% ipython --no-banner

In [1]: import numpy as np

In [2]: import numpy.linalg as la

In [3]: np.set_printoptions(precision=2, suppress=True, linewidth=160, floatmode="fixed")

In [4]: m1 = np.load("sample5.npy")

In [5]: m1
Out[5]: 
array([[  5.98,  -7.70,   3.41,  -9.75,   2.45,   4.44, -10.60,  35.86,  14.35,   0.70,  -4.58,  -4.61,  11.89],
       [  1.06,  -1.59,  24.29, -22.25,  11.31,  -2.07, -20.67,  -7.45,  -7.26,   3.43,  -6.41,   1.45,   4.13],
       [ -8.89,  -6.45, -11.17,   3.74,   8.50,   4.43,   3.90,  -6.47,  -3.37,   4.31,   3.31,  -3.67,   3.69],
       [-11.21, -12.26,  -3.37, -10.30,   7.23,   0.25,  31.07,  -0.58,   2.87,  11.57,  -1.98,  10.13,   0.62],
       [  5.63, -25.07,  11.56, -17.32,  -4.97, -10.03,   3.00,   1.39,  -2.18,   4.73,  -6.81,  -1.42,  -5.26],
       [ -1.59,  -5.59,  -3.15,  21.46,   6.06,   5.64,  -2.60,  -5.55,  -4.54,  -2.82,  -7.88,   4.94, -12.44],
       [  1.66, -15.55,   8.01, -22.55,  -5.17,  -9.39,  39.26, -31.51,   3.21,   2.83, -13.95,  10.39,  27.38],
       [  2.26,   4.04,   5.67,  31.93,   3.96,  -0.79, -28.70,   6.42,  -0.95,  -7.01,  -3.69,   8.86,  23.03],
       [ -9.29,   9.02,  -3.46, -42.76,  -8.09,  -4.15,  32.65, -14.46, -13.76,   0.92,  -5.59,  10.86,   2.45],
       [  4.69,  12.06,   4.52,   2.67, -23.77,   6.06, -22.18,  -6.59,  10.50,   0.85,  15.33,  -6.08,   3.43],
       [ -0.16,  -1.07, -13.58,  31.39,   8.15,   3.87,  -6.73,   7.27,  -2.32,   0.49,  -0.19, -11.13,  10.04],
       [  3.93,  15.70, -25.37,   4.53,   3.00,  -9.85,  16.41,  31.98, -13.35,   4.06,  -2.96,  -8.70,   0.94],
       [  4.65, -41.28,  -8.22, -19.04,   5.73,  -5.51,  -8.29, -20.98,   0.06,  -4.93,  -1.08,  -7.11,  -9.66]])

In [6]: f = np.array([2, 3, 3, 0, 3, 1, 1, 0, 3, 2, 2, 0, 0])

In [7]: Y = m1 + np.outer(f, np.eye(13)[7])

In [8]: la.matrix_rank(la.inv(Y) - la.inv(m1), tol=1e-8)
Out[8]: np.int64(1)

In [9]: J = np.loadtxt("out3.csv", delimiter=",")

In [10]: J
Out[10]: 
array([[ -0.50,  -1.10,   0.80,  -0.30,  -1.30,   1.20,  -0.80,  -1.20,  -0.70],
       [  0.20,  -0.50,   0.50,   0.50,  -1.10,  -1.80,   0.80,   0.30,   0.00],
       [ -0.80,  -0.90,  -0.70,   0.30,  -0.20,   0.00,   0.80,   0.10,   0.70],
       [ -2.70,  -0.10,  -0.10,  -0.90,   0.00,  -0.60,   0.10,   1.30,   1.00],
       [  0.50,  -0.70,   0.70,   0.80,  -1.50,  -0.20,   1.60,   0.20,   0.00],
       [  0.80,  -0.40,  -0.20,   0.30,   1.30,   0.10,  -0.30,   0.40,   0.30],
       [ -0.10,  -1.80,   0.40,  -0.80,  -0.10,  -2.50,   0.70,   0.00,  -0.30],
       [  0.60,  -1.30,  -0.80,  -1.00,   1.00,  -1.40,  -0.90,   0.80,   0.90],
       [  0.70,   0.60,  -0.80,   1.90,  -0.40,  -0.40,   1.30,   0.40,   0.80],
       [-17.00,   3.00,   3.00,  -2.00,  -4.00,  -2.00,  -3.00,   9.00,   1.00],
       [  2.90,   0.10,   1.40,  -0.80,   0.50,   2.10,  -0.40,   0.70,  -0.30],
       [  0.70,   0.50,   1.10,  -0.50,   0.10,   0.00,  -1.10,   0.00,   0.90],
       [ -1.60,   0.20,   1.50,  -0.90,   3.00,   0.10,  -1.30,   0.10,  -1.50]])

In [11]: q, r_ = la.qr(J)

In [12]: q.shape, r_.shape
Out[12]: ((13, 9), (9, 9))

In [13]: np.allclose(r_.T @ r_, J.T @ J)
Out[13]: True

In [14]: round(abs(r_[0, 0]), 2), round(float(la.norm(J[:, 0])), 2)
Out[14]: (np.float64(17.62), 17.62)

In [15]: round(float(np.trace(q @ q.T)), 2)
Out[15]: 9.0

In [16]: vec = np.array([2, -2, -3, 0, 3, -2, 3, -3, 2])

In [17]: target = J @ vec

In [18]: target
Out[18]: array([ -7.70,   1.70,   5.20,  -5.30,   0.40,   5.20,   8.40,   8.70,   6.50, -91.00,  -5.20,  -4.10,  -6.50])

In [19]: np.round(la.lstsq(J, target)[0], 2) + 0
Out[19]: array([ 2.00, -2.00, -3.00,  0.00,  3.00, -2.00,  3.00, -3.00,  2.00])

In [20]: rng = np.random.default_rng(423119)

In [21]: target = target + 0.02 * rng.normal(size=13)

In [22]: target
Out[22]: array([ -7.69,   1.71,   5.17,  -5.29,   0.39,   5.23,   8.39,   8.72,   6.46, -91.00,  -5.17,  -4.16,  -6.51])

In [23]: b, *_ = la.lstsq(J, target)

In [24]: round(float(la.norm(target - J @ b)), 2)
Out[24]: 0.05

In [25]: b.round()
Out[25]: array([ 2.00, -2.00, -3.00, -0.00,  3.00, -2.00,  3.00, -3.00,  2.00])

In [26]: z = rng.integers(0, 3, 10)

In [27]: A = (z[:, None] == z) * -2 + np.eye(10)

In [28]: A
Out[28]: 
array([[-1.00,  0.00,  0.00,  0.00,  0.00,  0.00,  0.00, -2.00,  0.00,  0.00],
       [ 0.00, -1.00,  0.00,  0.00, -2.00, -2.00,  0.00,  0.00,  0.00, -2.00],
       [ 0.00,  0.00, -1.00, -2.00,  0.00,  0.00, -2.00,  0.00, -2.00,  0.00],
       [ 0.00,  0.00, -2.00, -1.00,  0.00,  0.00, -2.00,  0.00, -2.00,  0.00],
       [ 0.00, -2.00,  0.00,  0.00, -1.00, -2.00,  0.00,  0.00,  0.00, -2.00],
       [ 0.00, -2.00,  0.00,  0.00, -2.00, -1.00,  0.00,  0.00,  0.00, -2.00],
       [ 0.00,  0.00, -2.00, -2.00,  0.00,  0.00, -1.00,  0.00, -2.00,  0.00],
       [-2.00,  0.00,  0.00,  0.00,  0.00,  0.00,  0.00, -1.00,  0.00,  0.00],
       [ 0.00,  0.00, -2.00, -2.00,  0.00,  0.00, -2.00,  0.00, -1.00,  0.00],
       [ 0.00, -2.00,  0.00,  0.00, -2.00, -2.00,  0.00,  0.00,  0.00, -1.00]])

In [29]: # splits into 3 blocks

In [30]: left, sv, Vh = la.svd(A, full_matrices=False)

In [31]: sv / sv[0]
Out[31]: array([1.00, 1.00, 0.43, 0.14, 0.14, 0.14, 0.14, 0.14, 0.14, 0.14])

In [32]: sv
Out[32]: array([7.00, 7.00, 3.00, 1.00, 1.00, 1.00, 1.00, 1.00, 1.00, 1.00])
